$ python3 -q
>>> import numpy as np
>>> np.set_printoptions(precision=2, suppress=True, linewidth=140, floatmode="fixed")
>>> M = np.loadtxt("layer12.csv", delimiter=",")
>>> M.round(2) + 0
array([[0.07, 0.07, 0.09, 0.03, 0.09, 0.01, 0.05, 0.07, 0.11, 0.07, 0.07, 0.11],
       [0.07, 0.07, 0.09, 0.03, 0.09, 0.01, 0.05, 0.07, 0.11, 0.07, 0.07, 0.11],
       [0.09, 0.09, 0.12, 0.04, 0.12, 0.01, 0.07, 0.09, 0.14, 0.09, 0.09, 0.14],
       [0.03, 0.03, 0.04, 0.01, 0.04, 0.00, 0.02, 0.03, 0.05, 0.03, 0.03, 0.05],
       [0.09, 0.09, 0.12, 0.04, 0.12, 0.01, 0.07, 0.09, 0.14, 0.09, 0.09, 0.14],
       [0.01, 0.01, 0.01, 0.00, 0.01, 0.00, 0.01, 0.01, 0.02, 0.01, 0.01, 0.02],
       [0.05, 0.05, 0.07, 0.02, 0.07, 0.01, 0.04, 0.05, 0.08, 0.05, 0.05, 0.08],
       [0.07, 0.07, 0.09, 0.03, 0.09, 0.01, 0.05, 0.07, 0.11, 0.07, 0.07, 0.11],
       [0.11, 0.11, 0.14, 0.05, 0.14, 0.02, 0.08, 0.11, 0.18, 0.11, 0.11, 0.18],
       [0.07, 0.07, 0.09, 0.03, 0.09, 0.01, 0.05, 0.07, 0.11, 0.07, 0.07, 0.11],
       [0.07, 0.07, 0.09, 0.03, 0.09, 0.01, 0.05, 0.07, 0.11, 0.07, 0.07, 0.11],
       [0.11, 0.11, 0.14, 0.05, 0.14, 0.02, 0.08, 0.11, 0.18, 0.11, 0.11, 0.18]])
>>> M.mean(axis=0)
array([0.07, 0.07, 0.09, 0.03, 0.09, 0.01, 0.05, 0.07, 0.11, 0.07, 0.07, 0.11])
>>> np.round(np.linalg.norm(M), 2)
np.float64(1.0)
>>> np.linalg.matrix_rank(M)
np.int64(1)
>>> np.count_nonzero(M)
np.int64(144)
>>> M.sum(axis=0)
array([0.86, 0.86, 1.11, 0.37, 1.11, 0.12, 0.61, 0.86, 1.35, 0.86, 0.86, 1.35])
>>> np.round(M - M[0], 2) + 0
array([[ 0.00,  0.00,  0.00,  0.00,  0.00,  0.00,  0.00,  0.00,  0.00,  0.00,  0.00,  0.00],
       [ 0.00,  0.00,  0.00,  0.00,  0.00,  0.00,  0.00,  0.00,  0.00,  0.00,  0.00,  0.00],
       [ 0.02,  0.02,  0.03,  0.01,  0.03,  0.00,  0.01,  0.02,  0.03,  0.02,  0.02,  0.03],
       [-0.04, -0.04, -0.05, -0.02, -0.05, -0.01, -0.03, -0.04, -0.06, -0.04, -0.04, -0.06],
       [ 0.02,  0.02,  0.03,  0.01,  0.03,  0.00,  0.01,  0.02,  0.03,  0.02,  0.02,  0.03],
       [-0.06, -0.06, -0.08, -0.03, -0.08, -0.01, -0.04, -0.06, -0.10, -0.06, -0.06, -0.10],
       [-0.02, -0.02, -0.03, -0.01, -0.03,  0.00, -0.01, -0.02, -0.03, -0.02, -0.02, -0.03],
       [ 0.00,  0.00,  0.00,  0.00,  0.00,  0.00,  0.00,  0.00,  0.00,  0.00,  0.00,  0.00],
       [ 0.04,  0.04,  0.05,  0.02,  0.05,  0.01,  0.03,  0.04,  0.06,  0.04,  0.04,  0.06],
       [ 0.00,  0.00,  0.00,  0.00,  0.00,  0.00,  0.00,  0.00,  0.00,  0.00,  0.00,  0.00],
       [ 0.00,  0.00,  0.00,  0.00,  0.00,  0.00,  0.00,  0.00,  0.00,  0.00,  0.00,  0.00],
       [ 0.04,  0.04,  0.05,  0.02,  0.05,  0.01,  0.03,  0.04,  0.06,  0.04,  0.04,  0.06]])
